% ipython --no-banner

In [1]: import numpy as np

In [2]: from numpy import linalg as LA

In [3]: np.set_printoptions(precision=2, suppress=True, linewidth=160)

In [4]: rng = np.random.default_rng(804)

In [5]: m1 = np.array([[1, 1, -5], [-3, -2, 4], [3, 0, -1]]) * (rng.random((3, 3)) < 0.3)

In [6]: print(m1)
[[ 0  0  0]
 [-3  0  4]
 [ 3  0 -1]]

In [7]: vec = np.array([1, 1, 0])

In [8]: h = np.maximum(m1 @ vec, 0)

In [9]: print(m1.T @ h)
[ 9  0 -3]

In [10]: print(h)
[0 0 3]

In [11]: print(np.maximum(m1 @ vec, 0) - np.maximum(-m1 @ vec, 0))
[ 0 -3  3]

In [12]: F = np.array([[0.8, -0.2, -0.1],
    ...:     [-0.6, 0.0, -0.6],
    ...:     [0.2, 0.3, -0.5],
    ...:     [1.4, 0.8, -2.2],
    ...:     [-0.9, 1.0, 0.2],
    ...:     [1.1, -0.9, 1.0],
    ...:     [-0.7, 2.3, 1.4],
    ...:     [-0.4, -1.1, 1.0],
    ...:     [-0.4, 0.8, -0.8],
    ...:     [-1.0, -3.2, 0.0],
    ...:     [-1.3, 1.1, 0.3],
    ...:     [1.1, -3.0, -0.5],
    ...:     [-0.2, 1.2, 0.5],
    ...:     [0.7, 0.2, -1.1],
    ...:     [-0.9, 1.4, 0.0],
    ...:     [0.6, 0.6, -0.7],
    ...:     [0.0, 0.0, 0.2],
    ...:     [0.1, 2.0, 0.4],
    ...:     [-0.2, -1.2, 0.1],
    ...:     [0.5, 0.7, -1.1]])

In [13]: F[16] *= 10

In [14]: print(F)
[[ 0.8 -0.2 -0.1]
 [-0.6  0.  -0.6]
 [ 0.2  0.3 -0.5]
 [ 1.4  0.8 -2.2]
 [-0.9  1.   0.2]
 [ 1.1 -0.9  1. ]
 [-0.7  2.3  1.4]
 [-0.4 -1.1  1. ]
 [-0.4  0.8 -0.8]
 [-1.  -3.2  0. ]
 [-1.3  1.1  0.3]
 [ 1.1 -3.  -0.5]
 [-0.2  1.2  0.5]
 [ 0.7  0.2 -1.1]
 [-0.9  1.4  0. ]
 [ 0.6  0.6 -0.7]
 [ 0.   0.   2. ]
 [ 0.1  2.   0.4]
 [-0.2 -1.2  0.1]
 [ 0.5  0.7 -1.1]]

In [15]: cov = np.cov(F, rowvar=False)

In [16]: print(np.round(np.corrcoef(F[:, 0], F[:, 1])[0, 1], 2))
-0.19

In [17]: print(cov)
[[ 0.62 -0.22 -0.31]
 [-0.22  2.08  0.04]
 [-0.31  0.04  0.93]]

In [18]: cen = F - F.mean(axis=0)

In [19]: V = LA.svd(cen)[2][:2]

In [20]: other = cen - cen @ V.T @ V

In [21]: print(other.std(axis=0))
[0.54 0.06 0.31]

In [22]: print(np.round(np.cov(cen @ V.T, rowvar=False), 2) + 0)
[[2.12 0.  ]
 [0.   1.1 ]]

In [23]: labels = rng.permutation(3)

In [24]: other = F[:, labels] * rng.choice([-1, 1], 3)

In [25]: print(other)
[[ 0.1 -0.2 -0.8]
 [ 0.6  0.   0.6]
 [ 0.5  0.3 -0.2]
 [ 2.2  0.8 -1.4]
 [-0.2  1.   0.9]
 [-1.  -0.9 -1.1]
 [-1.4  2.3  0.7]
 [-1.  -1.1  0.4]
 [ 0.8  0.8  0.4]
 [-0.  -3.2  1. ]
 [-0.3  1.1  1.3]
 [ 0.5 -3.  -1.1]
 [-0.5  1.2  0.2]
 [ 1.1  0.2 -0.7]
 [-0.   1.4  0.9]
 [ 0.7  0.6 -0.6]
 [-2.   0.  -0. ]
 [-0.4  2.  -0.1]
 [-0.1 -1.2  0.2]
 [ 1.1  0.7 -0.5]]

In [26]: Uu, _, Vt = LA.svd(F.T @ other)

In [27]: print(np.round(Uu @ Vt, 2) + 0)
[[ 0.  0. -1.]
 [ 0.  1.  0.]
 [-1.  0.  0.]]

In [28]: A = np.load("x.npy")

In [29]: print(A)
[[0.45 0.27 0.09 0.18]
 [0.33 0.33 0.   0.33]
 [0.29 0.36 0.36 0.  ]
 [0.25 0.25 0.17 0.33]]

In [30]: print(round(float(LA.det(A[::-1])), 2))
0.01

In [31]: print(round(LA.det(A.T), 2))
0.01

In [32]: print(round(float(LA.eigvals(A).sum().real), 2))
1.48

In [33]: print(np.kron(np.eye(2, dtype=int), A))
[[0.45 0.27 0.09 0.18 0.   0.   0.   0.  ]
 [0.33 0.33 0.   0.33 0.   0.   0.   0.  ]
 [0.29 0.36 0.36 0.   0.   0.   0.   0.  ]
 [0.25 0.25 0.17 0.33 0.   0.   0.   0.  ]
 [0.   0.   0.   0.   0.45 0.27 0.09 0.18]
 [0.   0.   0.   0.   0.33 0.33 0.   0.33]
 [0.   0.   0.   0.   0.29 0.36 0.36 0.  ]
 [0.   0.   0.   0.   0.25 0.25 0.17 0.33]]

In [34]: print(np.poly(A))
[ 1.   -1.48  0.57 -0.1   0.01]

In [35]: K = np.array([[0.1, 1.3, -0.1],
    ...:     [-0.3, 0.1, -0.5],
    ...:     [-0.1, 0.8, 0.3],
    ...:     [1.5, 1.0, -0.1],
    ...:     [1.1, 1.5, 2.0],
    ...:     [2.3, -1.8, -0.3],
    ...:     [1.1, 0.8, 0.1],
    ...:     [-0.5, -1.7, 0.0],
    ...:     [0.6, 0.9, -1.8],
    ...:     [0.5, -0.3, 0.4]])

In [36]: K[:, 1] = -3 * K[:, 0] + 0.1 * rng.normal(size=10)

In [37]: print(K)
[[ 0.1  -0.2  -0.1 ]
 [-0.3   0.87 -0.5 ]
 [-0.1   0.2   0.3 ]
 [ 1.5  -4.3  -0.1 ]
 [ 1.1  -3.41  2.  ]
 [ 2.3  -6.92 -0.3 ]
 [ 1.1  -3.27  0.1 ]
 [-0.5   1.69  0.  ]
 [ 0.6  -1.76 -1.8 ]
 [ 0.5  -1.56  0.4 ]]

In [38]: proj = K @ LA.solve(K.T @ K, K.T)

In [39]: print(np.round(LA.eigvalsh(proj), 2) + 0)
[0. 0. 0. 0. 0. 0. 0. 1. 1. 1.]

In [40]: print(np.round(proj @ K[:, 2], 2) + 0)
[-0.1 -0.5  0.3 -0.1  2.  -0.3  0.1  0.  -1.8  0.4]

In [41]: print(np.diag(proj))
[0.09 0.07 0.09 0.54 0.6  0.55 0.11 0.41 0.49 0.06]

In [42]: print(proj.round(2) + 0)
[[ 0.09 -0.05 -0.09  0.19 -0.04 -0.03  0.03  0.18 -0.01 -0.05]
 [-0.05  0.07  0.03 -0.12 -0.13  0.   -0.04 -0.09  0.12 -0.01]
 [-0.09  0.03  0.09 -0.18  0.09  0.02 -0.02 -0.17 -0.04  0.05]
 [ 0.19 -0.12 -0.18  0.54  0.05  0.21  0.18  0.29  0.04 -0.03]
 [-0.04 -0.13  0.09  0.05  0.6   0.14  0.11 -0.1  -0.38  0.16]
 [-0.03  0.    0.02  0.21  0.14  0.55  0.22 -0.23  0.26  0.11]
 [ 0.03 -0.04 -0.02  0.18  0.11  0.22  0.11 -0.02  0.05  0.04]
 [ 0.18 -0.09 -0.17  0.29 -0.1  -0.23 -0.02  0.41 -0.13 -0.11]
 [-0.01  0.12 -0.04  0.04 -0.38  0.26  0.05 -0.13  0.49 -0.04]
 [-0.05 -0.01  0.05 -0.03  0.16  0.11  0.04 -0.11 -0.04  0.06]]

In [43]: Uu, s, Vt = LA.svd(m1)

In [44]: print(np.argmax(s[:-1] / (s[1:] + 1e-6)) + 1)
2

In [45]: other = Uu[:, :2] @ np.diag(s[:2]) @ Vt[:2]

In [46]: print(round(LA.norm(m1 - other) / LA.norm(m1), 2))
0.0

In [47]: print(LA.matrix_rank(m1, rtol=0.05))
2

In [48]: print(other.round(2) + 0)
[[ 0.  0.  0.]
 [-3.  0.  4.]
 [ 3.  0. -1.]]

In [49]: labels = rng.permutation(3)

In [50]: other = K[:, labels] * rng.choice([-1, 1], 3)

In [51]: print(other)
[[-0.1  -0.1  -0.2 ]
 [-0.5   0.3   0.87]
 [ 0.3   0.1   0.2 ]
 [-0.1  -1.5  -4.3 ]
 [ 2.   -1.1  -3.41]
 [-0.3  -2.3  -6.92]
 [ 0.1  -1.1  -3.27]
 [ 0.    0.5   1.69]
 [-1.8  -0.6  -1.76]
 [ 0.4  -0.5  -1.56]]

In [52]: Uu, _, Vt = LA.svd(K.T @ other)

In [53]: print(np.round(Uu @ Vt, 2) + 0)
[[ 0. -1.  0.]
 [ 0.  0.  1.]
 [ 1.  0.  0.]]

In [54]: other = np.array([[3, -3, -3, -1], [4, 5, 1, 5], [-3, -5, -2, 4]])

In [55]: E = other.T @ other

In [56]: print(E)
[[34 26  1  5]
 [26 59 24  8]
 [ 1 24 14  0]
 [ 5  8  0 42]]

In [57]: print([round(float(x), 2) for x in LA.svd(E, compute_uv=False)[:3]])
[83.89, 40.42, 24.69]

In [58]: print(round(LA.norm(E, 2) / LA.norm(E), 2))
0.87

In [59]: print(round(LA.det(E.T), 2))
0.0

In [60]: print(np.round(LA.eigvals(E).sum().real, 2))
149.0

In [61]: print(np.einsum("ij,ji->", E, E))
9281

In [62]: print(np.kron(np.eye(2, dtype=int), E))
[[34 26  1  5  0  0  0  0]
 [26 59 24  8  0  0  0  0]
 [ 1 24 14  0  0  0  0  0]
 [ 5  8  0 42  0  0  0  0]
 [ 0  0  0  0 34 26  1  5]
 [ 0  0  0  0 26 59 24  8]
 [ 0  0  0  0  1 24 14  0]
 [ 0  0  0  0  5  8  0 42]]

In [63]: print(np.allclose(E @ E.T, E.T @ E))
True

In [64]: print(np.allclose(E, E.T))
True

In [65]: print(E.shape)
(4, 4)

In [66]: print(round(LA.norm(E), 2))
96.34

In [67]: print(np.diff(E, axis=0))
[[ -8  33  23   3]
 [-25 -35 -10  -8]
 [  4 -16 -14  42]]

In [68]: labels = rng.permutation(4)

In [69]: print(labels)
[0 2 3 1]

In [70]: other = E[labels][:, labels]

In [71]: print(other)
[[34  1  5 26]
 [ 1 14  0 24]
 [ 5  0 42  8]
 [26 24  8 59]]

In [72]: print(round(LA.det(other), 2), np.round(LA.det(E[labels]), 2))
0.0 0.0

In [73]: print(np.diag(other))
[34 14 42 59]

In [74]: feats = np.array([[0.0, 1.0, 0.0, 0.0],
    ...:     [2.0, 0.0, 0.0, 0.0],
    ...:     [0.0, 0.0, 1.0, 1.0],
    ...:     [0.0, 0.0, 1.0, 2.0]])

In [75]: vec = np.array([-3, -1, 3])

In [76]: target = F @ vec

In [77]: print(LA.lstsq(F, target)[0])
[-3. -1.  3.]

In [78]: print(target.round(2) + 0)
[ -2.5   0.   -2.4 -11.6   2.3   0.6   4.    5.3  -2.    6.2   3.7  -1.8   0.9  -5.6   1.3  -4.5   6.   -1.1   2.1  -5.5]

In [79]: target = target + 0.1 * rng.normal(size=20)

In [80]: print(target)
[ -2.52  -0.01  -2.46 -11.46   2.27   0.58   4.02   5.26  -2.1    6.47   3.74  -1.71   0.77  -5.61   1.28  -4.46   6.04  -1.32   2.04  -5.49]

In [81]: coef, *_ = LA.lstsq(F, target)

In [82]: print(round(LA.norm(target - F @ coef), 2))
0.35

In [83]: print(np.round(F.T @ (target - F @ coef), 2) + 0)
[0. 0. 0.]

In [84]: print([round(float(LA.norm(LA.solve(F.T @ F + lam * np.eye(3), F.T @ target))), 2) for lam in (0, 1, 10, 100)])
[4.37, 4.15, 2.89, 0.74]

In [85]: print(coef.round())
[-3. -1.  3.]

In [86]: print(coef)
[-3.02 -1.04  2.97]

In [87]: mat = np.load("arr.npy")

In [88]: print(mat)
[[ 0.  0. -5.]
 [ 0.  0. -3.]
 [-5. -3.  0.]]

In [89]: rk = LA.matrix_rank(mat)

In [90]: print(rk)
2

In [91]: ns = LA.svd(mat)[2][rk:].T

In [92]: print(ns @ ns.T)
[[ 0.26 -0.44  0.  ]
 [-0.44  0.74  0.  ]
 [ 0.    0.    0.  ]]

In [93]: print(ns.shape)
(3, 1)

In [94]: print([int(LA.matrix_rank(mat[:i])) for i in range(1, len(mat) + 1)])
[1, 1, 2]

In [95]: print(mat @ ns)
[[0.]
 [0.]
 [0.]]

In [96]: print(LA.matrix_rank(mat.T @ mat), LA.matrix_rank(mat @ mat.T))
2 2

In [97]: ev, V = LA.eigh(mat)

In [98]: vec = np.array([-2, -1, -2])

In [99]: print(np.abs(mat).sum(axis=1).max(), round(np.abs(ev).max(), 2))
8.0 5.83

In [100]: print(LA.eigvalsh(mat[1:, 1:]))
[-3.  3.]

In [101]: print(np.round(V * np.abs(ev) @ V.T, 2) + 0)
[[4.29 2.57 0.  ]
 [2.57 1.54 0.  ]
 [0.   0.   5.83]]

In [102]: print(round(vec @ mat @ vec / (vec @ vec), 2), round(float(ev[0]), 2), round(ev[-1], 2))
-5.78 -5.83 5.83

In [103]: r0 = np.array([2, 2, 7])

In [104]: data = np.array([np.roll(r0, i) for i in range(3)])

In [105]: print(data)
[[2 2 7]
 [7 2 2]
 [2 7 2]]

In [106]: ev, V = LA.eigh(E)

In [107]: print(np.abs(V[:, -1]).round(6).argmax())
1

In [108]: print(ev.round(2) + 0)
[ 0.   24.69 40.42 83.89]

In [109]: print(np.abs(V[:, -1]))
[0.45 0.82 0.29 0.21]

In [110]: print(np.round(V @ np.diag(ev) @ V.T, 2) + 0)
[[34. 26.  1.  5.]
 [26. 59. 24.  8.]
 [ 1. 24. 14.  0.]
 [ 5.  8.  0. 42.]]

In [111]: print(round(ev.sum(), 2), np.trace(E))
149.0 149

In [112]: print(np.round(LA.svd(E, compute_uv=False), 2) + 0)
[83.89 40.42 24.69  0.  ]

In [113]: print(A @ A)
[[0.37 0.29 0.1  0.23]
 [0.35 0.29 0.09 0.28]
 [0.35 0.32 0.15 0.17]
 [0.33 0.29 0.14 0.24]]

In [114]: print(np.allclose(A, A.T))
False

In [115]: print(round(float(np.trace(A)), 2))
1.48

In [116]: print((A + A.T) / 2)
[[0.45 0.3  0.19 0.22]
 [0.3  0.33 0.18 0.29]
 [0.19 0.18 0.36 0.08]
 [0.22 0.29 0.08 0.33]]

In [117]: print(round(np.abs(LA.eigvals(A)).max(), 2))
1.0
